$ python -q
>>> import numpy as np
>>> from numpy import linalg as LA
>>> np.set_printoptions(precision=2, suppress=True, linewidth=200)
>>> mat = np.loadtxt("w.csv", delimiter=",")
>>> print(mat)
[[-1.2  -0.18 -0.4  -0.44  1.89 -1.02 -1.8 ]
 [-0.18 -0.92 -2.13 -1.76 -0.1   2.12  0.25]
 [-0.4  -2.13 -0.12 -0.73  1.37 -1.85 -1.43]
 [-0.44 -1.76 -0.73  0.16  1.71 -1.61  1.6 ]
 [ 1.89 -0.1   1.37  1.71  2.24  1.88  0.25]
 [-1.02  2.12 -1.85 -1.61  1.88  1.49 -0.43]
 [-1.8   0.25 -1.43  1.6   0.25 -0.43  3.34]]
>>> # symmetric, so the eigenvalues are real
>>> print(round(float(LA.eigvalsh(mat).min()), 2))
-5.0
>>> print([round(float(LA.det(mat[:i, :i])), 2) + 0 for i in range(1, 8)])
[-1.2, 1.07, 5.16, 6.27, 28.25, -81.54, 0.0]
>>> print(mat.sum(axis=1))
[-3.14 -2.72 -5.3  -1.08  9.24  0.58  1.79]
>>> print(np.count_nonzero(mat))
49
>>> print(LA.matrix_rank(mat))
6
>>> print(np.round(np.abs(mat).max(), 2))
3.34
>>> print(round(LA.norm(mat), 2))
10.05
>>> M = np.load("run1.npy")
>>> print(M)
[[ -7.01   0.62  -2.84   1.53   2.64  -6.84   0.68   6.93   0.38   6.71  -2.77   0.31   0.11]
 [ -2.07 -10.62  -2.78   0.75  -2.12   2.26   0.67  -4.11  -6.78  -3.85  -5.03   1.74   5.33]
 [ -7.74   0.2   -4.86   4.87   1.37  -6.05  -2.2    7.58   0.94   8.18  -0.42   1.54   1.97]
 [ -1.66 -11.81  -5.42  -0.5   -2.29   2.72   4.87  -4.78  -7.94  -3.09  -6.07   3.83   4.05]
 [ -2.42  -9.88  -3.2   -0.78  -2.31   3.17   0.8   -5.63  -9.02  -2.16  -3.11   2.29   3.97]
 [ -8.28   1.81  -3.18   2.77   2.65  -6.34  -0.88   6.77   1.28   3.88  -3.37  -0.08   1.76]
 [ -5.01  -0.64  -5.85   1.77   1.5   -7.06  -2.87   6.42   0.92   3.84  -4.91   0.11   0.32]
 [ -8.19  -1.29  -3.85   3.5    1.5   -6.64  -1.98   7.14   1.49   4.98  -2.58   2.08   2.29]
 [ -7.42   0.29  -4.88   3.47   0.92  -6.92  -1.11   6.85   2.69   5.24  -2.87   0.55   0.73]
 [ -2.4   -9.98  -3.92   0.26  -2.29   1.96   2.05  -5.26  -6.36  -2.09  -4.12   1.74   4.47]
 [ -6.02   0.8   -4.87   2.68   3.01  -4.81  -1.87   3.72   1.14   5.42  -2.74  -1.02   0.51]
 [ -7.37  -0.48  -2.68   4.12   4.22  -6.29  -1.55   7.07  -0.31   6.4   -2.65   0.51   0.51]
 [ -3.26 -10.85  -1.86  -0.27  -1.     1.75   1.28  -5.07  -8.8   -1.87  -5.19   1.43   2.67]
 [ -2.84  -9.22  -2.93  -0.62  -2.36   3.     1.57  -2.75  -8.62  -1.96  -4.09   2.79   2.02]
 [ -7.74  -0.14  -3.42   2.77   1.74  -5.24   0.5    5.4    1.42   3.61  -3.6   -0.92   3.05]
 [ -6.24   1.93  -4.48   3.27   0.46  -6.94  -0.95   7.18   0.5    5.5   -1.98   0.8    1.44]
 [ -1.4  -11.52  -3.13   0.71  -2.51   2.13   1.12  -4.98  -6.37  -1.7   -5.97   3.38   5.7 ]
 [ -1.16  -8.29  -4.52   2.89  -2.93   1.24   1.62  -3.18  -7.21  -2.02  -5.55   4.25   3.4 ]
 [ -6.99  -0.42  -2.93   4.1    1.3   -5.54  -1.64   5.99   1.94   3.43  -2.38  -0.93   0.11]
 [ -7.34   0.79  -5.45   2.87   2.44  -7.17  -0.75   6.58   1.37   6.33  -1.65   0.74  -0.51]
 [ -7.09   2.18  -4.28   3.82   3.38  -6.03   1.36   6.09   0.54   5.69  -3.99   0.59   0.97]
 [ -7.51   1.93  -3.75   3.44   0.48  -9.28   0.05   5.59   1.68   4.1   -3.33  -0.58  -0.43]
 [ -7.41   0.16  -4.03   3.69   2.78  -6.24  -1.88   6.92   0.85   6.02  -3.56  -0.13   2.65]
 [ -0.67 -12.4   -2.55   0.11  -1.35   2.62   0.83  -3.85  -8.95  -1.19  -3.73   1.8    4.86]
 [ -2.11  -9.19  -3.27  -0.19  -0.73   2.88   1.03  -3.68  -8.88  -4.38  -4.35   2.55   2.97]
 [ -1.25 -11.65  -1.41   0.72  -0.34   3.15   1.93  -5.6   -9.77  -2.94  -3.66   1.92   4.33]
 [ -2.02 -11.57  -4.3    2.35  -1.72   3.79   2.03  -5.31  -7.77  -2.21  -4.46   2.3    2.58]
 [ -1.02  -9.5   -2.54   1.29  -1.81   3.99   0.93  -3.65  -8.18  -0.25  -4.2    3.16   4.83]
 [ -7.09  -1.06  -3.61   3.74   0.16  -7.08  -0.95   6.47   1.97   4.34  -2.42   0.37   2.48]
 [ -7.06   0.28  -4.58   1.85   1.71  -5.45   1.01   5.51   0.98   6.73  -2.13   0.52   0.41]
 [ -6.04   1.15  -3.34   2.68   1.52  -8.64  -2.41   7.57   0.3    6.2   -4.08   1.49   0.21]
 [ -8.02  -0.29  -3.52   1.1    2.23  -7.08  -0.53   6.96   2.34   4.97  -1.97   1.09   2.53]
 [ -2.08 -11.54  -3.05  -1.71  -2.17   3.27   0.72  -5.16  -8.59  -3.16  -5.44   2.07   5.  ]
 [ -1.95 -10.9   -4.14   0.71  -1.5    1.27   2.77  -6.4   -7.06  -1.62  -3.71   3.99   3.38]
 [ -8.08   1.55  -3.66   4.68   2.36  -8.7   -2.06   6.53  -0.49   5.72  -3.58   1.84   0.57]
 [ -0.87 -10.89  -3.7    2.14  -2.49   3.38   2.63  -4.66 -10.66  -2.14  -3.29   3.44   5.45]]
>>> Xs = M - M.mean(axis=1)
Traceback (most recent call last):
  File "<python-input-15>", line 1, in <module>
    Xs = M - M.mean(axis=1)
         ~~^~~~~~~~~~~~~~~~
ValueError: operands could not be broadcast together with shapes (36,13) (36,) 
>>> Xs = M - M.mean(axis=0)
>>> Uu, sig, Vt = LA.svd(Xs, full_matrices=False)
>>> print((np.sign(Uu[:, 0]) == np.sign(Uu[0, 0])).astype(int))
[1 0 1 0 0 1 1 1 1 0 1 1 0 0 1 1 0 0 1 1 1 1 1 0 0 0 0 0 1 1 1 1 0 0 1 0]
>>> print(sig)
[70.43  8.34  7.76  7.61  6.92  5.91  5.76  5.13  5.09  4.29  3.83  3.26  2.71]
>>> print(np.abs(Vt[0]).argmax())
1
>>> print(np.round(Xs.mean(axis=0), 2) + 0)
[0. 0. 0. 0. 0. 0. 0. 0. 0. 0. 0. 0. 0.]
>>> print(np.abs(Vt[-1]))
[0.43 0.14 0.41 0.07 0.24 0.12 0.01 0.07 0.43 0.18 0.2  0.51 0.12]
>>> print(np.round(sig ** 2 / (sig ** 2).sum(), 2) + 0)
[0.92 0.01 0.01 0.01 0.01 0.01 0.01 0.   0.   0.   0.   0.   0.  ]
